% ipython --no-banner

In [1]: import numpy as np

In [2]: np.set_printoptions(suppress=True, linewidth=160)

In [3]: rng = np.random.default_rng(111102)

In [4]: mat = np.triu(rng.random((10, 10)) < 0.2, 1).astype(int)

In [5]: mat = mat + mat.T

In [6]: print(mat)
[[0 0 0 1 0 0 0 0 0 0]
 [0 0 0 0 0 0 1 0 0 1]
 [0 0 0 1 1 0 0 0 0 0]
 [1 0 1 0 0 0 0 1 0 1]
 [0 0 1 0 0 0 0 0 0 0]
 [0 0 0 0 0 0 1 0 0 0]
 [0 1 0 0 0 1 0 0 0 1]
 [0 0 0 1 0 0 0 0 0 0]
 [0 0 0 0 0 0 0 0 0 1]
 [0 1 0 1 0 0 1 0 1 0]]

In [7]: print(np.linalg.lstsq(mat[:-1].T, mat[-1])[2])
7

In [8]: print(round(np.trace(np.linalg.pinv(mat) @ mat), 1))
8.0

In [9]: print(np.abs(np.diag(np.linalg.qr(mat)[1])) > 1e-9)
[ True  True  True  True  True  True  True False False  True]

In [10]: print(np.unique(mat.round(6), axis=0).shape)
(9, 10)

In [11]: print(np.allclose(mat[:-1].T @ np.linalg.lstsq(mat[:-1].T, mat[-1])[0], mat[-1]))
False

In [12]: X = np.loadtxt("layer11.csv", delimiter=",")

In [13]: print(X.round(1) + 0)
[[ 11.9   6.5  -0.5   6.   -2.6  -6.7   2.1   0.9   7.6]
 [  4.2  -5.3 -23.4  -3.9   1.6   1.5  11.4   9.6  10.7]
 [  9.9   5.4  10.3  12.5   2.4  -2.1  -5.1  -0.9   5.2]
 [ 12.1   8.9  16.7  15.4   1.7  -5.3  -5.8  -3.1   3.5]
 [ 12.4   4.  -23.7  -6.7  -8.8 -10.5  14.7   6.1  12.4]
 [  5.3  -1.2   3.2   9.4   4.6   6.6  -9.6   2.1   8.7]
 [ 22.3  19.   10.5   7.6 -15.4 -16.4  -8.7  -7.2  11.5]
 [ 35.1  32.5   8.3   1.  -35.2 -30.5 -13.6 -13.6  19.6]
 [  0.   -8.2  -9.9   5.   10.5   8.7   4.1   8.4   6.4]
 [ 12.5   7.9   6.7   9.6  -1.8  -6.2  -2.4  -1.2   6.6]
 [ -2.  -11.3 -13.4   3.4  11.4  12.7   1.9   9.8   8.1]
 [  7.7   2.6   8.2  11.9   4.2   1.6  -6.5   0.4   6. ]
 [ 11.6   6.5  -3.7   5.4  -0.5 -10.8  12.7   2.7   4.1]
 [ 12.4   6.5  -2.8   4.3  -4.7  -6.3   0.3   0.8   9.6]
 [  4.8   1.7  21.9  21.2  13.5   3.7  -6.3  -0.7  -1.3]
 [ -9.9 -15.2  13.9  23.   33.5  18.6   4.7   9.1  -8.3]
 [ 13.3   9.4   6.    9.7  -1.4 -10.4   4.4  -0.7   4.2]
 [  8.2   0.9  -0.5   5.5  -2.2   5.8 -15.2   0.8  14. ]
 [  8.7   0.  -10.6  -0.5  -6.2   5.1 -12.5   2.6  17.5]
 [  6.3  -3.2 -16.2  -2.3  -3.4   6.2  -6.6   5.4  16.4]
 [ -8.  -15.3   4.9  15.9  24.9  21.2  -4.4   8.7   0.5]
 [  4.   -2.3   4.3  10.7   7.3   7.3  -7.8   2.7   6.9]]

In [14]: U, s, Vt = np.linalg.svd(X)

In [15]: print(np.argmax(s[:-1] / (s[1:] + 1e-6)) + 1)
4

In [16]: B = U[:, :4] @ np.diag(s[:4]) @ Vt[:4]

In [17]: print(round(np.abs(X - B).max(), 1))
0.0

In [18]: print(np.linalg.matrix_rank(X, rtol=0.05))
4

In [19]: print(np.linalg.matrix_rank(B))
4

In [20]: print(np.round(np.linalg.norm(X - B, 2), 1), round(float(s[4]), 1))
0.0 0.0

In [21]: print(np.round(np.linalg.norm(X - B) / np.linalg.norm(X), 1))
0.0

In [22]: U, s, Vt = np.linalg.svd(X)

In [23]: vecs = Vt[:(s > 1e-8).sum()]

In [24]: vec = X[14] + -2 * X[3] + rng.integers(2) * np.eye(9)[4]

In [25]: print(vec.round(1))
[-19.3 -16.2 -11.5  -9.7  11.   14.3   5.2   5.6  -8.4]

In [26]: print(np.round(vecs.T @ vecs, 1) + 0)
[[ 0.4  0.2  0.   0.2 -0.1 -0.2  0.   0.   0.3]
 [ 0.2  0.2  0.1  0.  -0.2 -0.3  0.  -0.1  0. ]
 [ 0.   0.1  0.6  0.3  0.1 -0.1 -0.2 -0.2 -0.3]
 [ 0.2  0.   0.3  0.5  0.3  0.   0.   0.1  0.1]
 [-0.1 -0.2  0.1  0.3  0.5  0.2  0.2  0.2 -0.1]
 [-0.2 -0.3 -0.1  0.   0.2  0.4 -0.3  0.1  0.1]
 [ 0.   0.  -0.2  0.   0.2 -0.3  0.7  0.1 -0.2]
 [ 0.  -0.1 -0.2  0.1  0.2  0.1  0.1  0.2  0.1]
 [ 0.3  0.  -0.3  0.1 -0.1  0.1 -0.2  0.1  0.5]]

In [27]: print(np.linalg.matrix_rank(np.vstack([X, vec])))
5

In [28]: print(np.allclose(vecs.T @ vecs @ vec, vec))
False

In [29]: print(round(float(np.linalg.norm(vec - vecs.T @ vecs @ vec)), 1))
0.7

In [30]: m1 = np.load("x.npy")

In [31]: print(m1)
[[ 0.  0.  0.  0.  0.  0.  0.  9.  5.  2.]
 [ 0.  0.  0.  0.  0.  0.  0.  2. -7.  1.]
 [ 0.  0.  0.  0.  0.  0.  0.  2. -6.  2.]
 [ 0.  0.  0.  0.  0.  0.  0. -7.  8. -9.]
 [ 0.  0.  0.  0.  0.  0.  0. -6.  0.  0.]
 [ 0.  0.  0.  0.  0.  0.  0.  8. -4. -5.]
 [ 0.  0.  0.  0.  0.  0.  0. -3. -2. -2.]
 [ 9.  2.  2. -7. -6.  8. -3.  0.  0.  0.]
 [ 5. -7. -6.  8.  0. -4. -2.  0.  0.  0.]
 [ 2.  1.  2. -9.  0. -5. -2.  0.  0.  0.]]

In [32]: def softmax(z):
    ...:     e = np.exp(z - z.max(axis=-1, keepdims=True))
    ...:     return e / e.sum(axis=-1, keepdims=True)
    ...: 

In [33]: print(np.round(softmax(m1[1] + -3), 1) + 0)
[0.1 0.1 0.1 0.1 0.1 0.1 0.1 0.4 0.  0.2]

In [34]: print(np.round(softmax(10 * m1[1]), 1) + 0)
[0. 0. 0. 0. 0. 0. 0. 1. 0. 0.]

In [35]: print(np.round(softmax(m1).sum(axis=1), 1))
[1. 1. 1. 1. 1. 1. 1. 1. 1. 1.]

In [36]: att = m1 @ m1.T / np.sqrt(10)

In [37]: print(np.round(softmax(att), 1) + 0)
[[1.  0.  0.  0.  0.  0.  0.  0.  0.  0. ]
 [0.  0.9 0.1 0.  0.  0.  0.  0.  0.  0. ]
 [0.  0.8 0.2 0.  0.  0.  0.  0.  0.  0. ]
 [0.  0.  0.  1.  0.  0.  0.  0.  0.  0. ]
 [0.  0.  0.  0.9 0.1 0.  0.  0.  0.  0. ]
 [0.  0.  0.  0.  0.  1.  0.  0.  0.  0. ]
 [0.  0.  0.  0.7 0.2 0.  0.1 0.  0.  0. ]
 [0.  0.  0.  0.  0.  0.  0.  1.  0.  0. ]
 [0.  0.  0.  0.  0.  0.  0.  0.  1.  0. ]
 [0.  0.  0.  0.  0.  0.  0.  0.  0.  1. ]]

In [38]: W0 = np.load("test11.npy")

In [39]: print(W0)
[[ 2  3  4  5  6  7  8  9 10 11]
 [12 13 14 15 16 17 18 19 20 21]
 [22 23 24 25 26 27 28 29 30 31]
 [32 33 34 35 36 37 38 39 40 41]
 [42 43 44 45 46 47 48 49 50 51]
 [52 53 54 55 56 57 58 59 60 61]
 [62 63 64 65 66 67 68 69 70 71]]

In [40]: print(np.linalg.cond(W0) > 100)
True

In [41]: print(np.argsort(-np.linalg.norm(W0, axis=0).round(6), kind="stable")[:3])
[9 8 7]

In [42]: B = W0 / np.sqrt((W0 ** 2).mean(axis=1, keepdims=True))

In [43]: print(np.linalg.matrix_rank(B) == np.linalg.matrix_rank(W0))
True

In [44]: print(np.round(np.linalg.norm(B, axis=1), 1))
[3.2 3.2 3.2 3.2 3.2 3.2 3.2]

In [45]: M = np.load("a.npy")

In [46]: print(M)
[[ 0  3  0  0]
 [-3  3  0  0]
 [ 0  0  0  3]
 [ 0  0 -3  3]]

In [47]: B = np.linalg.invert(M)
Traceback (most recent call last):
  Cell In[47], line 1
    B = np.linalg.invert(M)
AttributeError: module 'numpy.linalg' has no attribute 'invert'


In [48]: B = M ** -1
Traceback (most recent call last):
  Cell In[48], line 1
    B = M ** -1
ValueError: Integers to negative integer powers are not allowed.


In [49]: B = np.linalg.inv(M)

In [50]: print(np.round(np.linalg.det(M) * B, 1))
[[ 27. -27.  -0.  -0.]
 [ 27.   0.   0.   0.]
 [ -0.  -0.  27. -27.]
 [  0.   0.  27.   0.]]

In [51]: print((np.abs(B) > 1e-9).astype(int))
[[1 1 0 0]
 [1 0 0 0]
 [0 0 1 1]
 [0 0 1 0]]

In [52]: print(np.round(np.linalg.inv(B), 1) + 0)
[[ 0.  3.  0.  0.]
 [-3.  3.  0.  0.]
 [ 0.  0.  0.  3.]
 [ 0.  0. -3.  3.]]

In [53]: vec = np.array([-9, -4, -5, 4])

In [54]: target = M @ vec

In [55]: print(target)
[-12  15  12  27]

In [56]: print(np.round(np.linalg.solve(M, -1 * target), 1))
[ 9.  4.  5. -4.]

In [57]: print(np.round(np.linalg.solve(M, target + M[:, 1]), 1))
[-9. -3. -5.  4.]

In [58]: K = np.loadtxt("m.csv", delimiter=",")

In [59]: print(K)
[[0. 1. 1. 1. 0. 0.]
 [3. 2. 1. 0. 3. 1.]
 [1. 2. 3. 2. 1. 0.]
 [1. 3. 3. 2. 1. 0.]
 [2. 2. 0. 0. 3. 1.]
 [2. 0. 3. 2. 1. 2.]]

In [60]: W1 = np.array([[1, 1], [0, 0], [0, 1], [2, 0], [1, 2], [2, 0]])

In [61]: coef = np.array([3, 0])

In [62]: H = np.maximum(K @ W1 + coef, 0)

In [63]: print((H > 0).astype(int))
[[1 1]
 [1 1]
 [1 1]
 [1 1]
 [1 1]
 [1 1]]

In [64]: print(H)
[[ 5.  1.]
 [11. 10.]
 [ 9.  6.]
 [ 9.  6.]
 [10.  8.]
 [14.  7.]]

In [65]: Z = np.array([[1, 1, 0], [0, 1, -1]])

In [66]: print(W1 @ Z)
[[ 1  2 -1]
 [ 0  0  0]
 [ 0  1 -1]
 [ 2  2  0]
 [ 1  3 -2]
 [ 2  2  0]]

In [67]: print((H @ Z).round(6).argmax(axis=1))
[1 1 1 1 1 1]

In [68]: vec = np.array([6, 9])

In [69]: print(np.sign((H @ vec).round(6)))
[1. 1. 1. 1. 1. 1.]

In [70]: print(H @ (2 * vec))
[ 78. 312. 216. 216. 264. 294.]

In [71]: print(np.einsum("ij,j->i", H, vec))
[ 39. 156. 108. 108. 132. 147.]

In [72]: E = np.load("block17.npy")

In [73]: print(E)
[[ 2  0  1 -8 -2 -1 -2  1  1]
 [ 1  0 -2 -4  2  0 -1 -2  0]
 [ 0  2  1 -8  1 -1 -2  0  2]
 [-2  1  0  0 -2  0  0  1  0]]

In [74]: W1 = np.array([[-9, 6, 3, 2],
    ...:     [-7, -5, -5, 9],
    ...:     [0, -5, 0, -8],
    ...:     [-2, 0, 2, -5],
    ...:     [-2, -6, 3, 9],
    ...:     [-7, -3, -9, -3],
    ...:     [-9, -4, 4, -1],
    ...:     [-9, -6, 2, -9],
    ...:     [-5, 8, 3, 2]])

In [75]: coef = np.array([1, 4, 0, 5])

In [76]: H = np.maximum(E @ W1 + coef, 0)

In [77]: print(np.linalg.matrix_rank(H))
3

In [78]: Z = np.array([[0, 0], [0, 0], [2, 3], [2, 3]])

In [79]: print(H @ Z)
[[ 42  63]
 [160 240]
 [146 219]
 [  0   0]]

In [80]: t3 = np.stack([E, -2 * E, E[::-1]])

In [81]: print(np.linalg.matrix_rank(t3.reshape(3, -1)))
2

In [82]: print(t3.sum(axis=0))
[[-4  1 -1  8  0  1  2  0 -1]
 [-1  2  3 -4 -1 -1 -1  2  2]
 [ 1 -2 -3  4  1  1  1 -2 -2]
 [ 4 -1  1 -8  0 -1 -2  0  1]]

In [83]: print(np.linalg.matrix_rank(t3))
[4 4 4]

In [84]: B = np.array([[5, 2],
    ...:     [0, 5],
    ...:     [3, 3],
    ...:     [1, 3],
    ...:     [0, 3],
    ...:     [2, 2],
    ...:     [2, 4],
    ...:     [5, 0],
    ...:     [4, 1]])

In [85]: print(E @ B)
[[  8 -32]
 [-17 -14]
 [ -3 -16]
 [ -5  -5]]

In [86]: print(np.einsum("ij,ij->i", E, E))
[80 30 79 10]

In [87]: print(np.einsum("ik,kj->ij", E, B))
[[  8 -32]
 [-17 -14]
 [ -3 -16]
 [ -5  -5]]

In [88]: print(np.vstack([E, B.T]).shape)
(6, 9)

In [89]: print(np.linalg.matrix_rank(np.vstack([E, B.T])))
6

In [90]: B = E / np.sqrt((E ** 2).mean(axis=1, keepdims=True))

In [91]: print(np.round(np.linalg.norm(B, axis=1), 1))
[3. 3. 3. 3.]

In [92]: print(B[2].round(1))
[ 0.   0.7  0.3 -2.7  0.3 -0.3 -0.7  0.   0.7]

In [93]: print(np.linalg.matrix_rank(B) == np.linalg.matrix_rank(E))
True

In [94]: print(np.round(E - E.mean(axis=1, keepdims=True), 1))
[[ 2.9  0.9  1.9 -7.1 -1.1 -0.1 -1.1  1.9  1.9]
 [ 1.7  0.7 -1.3 -3.3  2.7  0.7 -0.3 -1.3  0.7]
 [ 0.6  2.6  1.6 -7.4  1.6 -0.4 -1.4  0.6  2.6]
 [-1.8  1.2  0.2  0.2 -1.8  0.2  0.2  1.2  0.2]]

In [95]: arr = np.loadtxt("mat.csv", delimiter=",")

In [96]: print(arr)
[[-7.9  2.  -4.  -1.   4.   1.   2.   6. ]
 [ 8.  -3.9  5.  -8.   9.   5.   4.   1. ]
 [-2.  -5.  -5.9  8.   5.   8.   0.   8. ]
 [ 1.  -8.  -7.  -8.9 -1.   6.  -4.  -5. ]
 [-7.   7.   0.  -1.   8.1  2.   3.   8. ]
 [-2.  -3.   3.  -4.   4.   0.1  3.   4. ]
 [-1.  -7.   1.   8.  -9.  -3.  -4.9  3. ]
 [-8.   2.  -4.  -1.   4.   1.   2.   6.1]]

In [97]: z = rng.permutation(8)

In [98]: print(z)
[6 3 2 7 1 0 4 5]

In [99]: B = arr[z][:, z]

In [100]: print(np.diag(B))
[-4.9 -8.9 -5.9  6.1 -3.9 -7.9  8.1  0.1]

In [101]: print(np.allclose(B, arr))
False

In [102]: print(np.round(np.linalg.det(B), 1), round(float(np.linalg.det(arr[z])), 1))
-31120.4 -31120.4

In [103]: vec = np.array([-1, 2, 1, 1, -2, 1, -2, -1])

In [104]: h = np.maximum(arr @ vec, 0)

In [105]: print(np.flatnonzero(h > 1e-9))
[6]

In [106]: print(arr * (h > 1e-9)[:, None])
[[-0.   0.  -0.  -0.   0.   0.   0.   0. ]
 [ 0.  -0.   0.  -0.   0.   0.   0.   0. ]
 [-0.  -0.  -0.   0.   0.   0.   0.   0. ]
 [ 0.  -0.  -0.  -0.  -0.   0.  -0.  -0. ]
 [-0.   0.   0.  -0.   0.   0.   0.   0. ]
 [-0.  -0.   0.  -0.   0.   0.   0.   0. ]
 [-1.  -7.   1.   8.  -9.  -3.  -4.9  3. ]
 [-0.   0.  -0.  -0.   0.   0.   0.   0. ]]
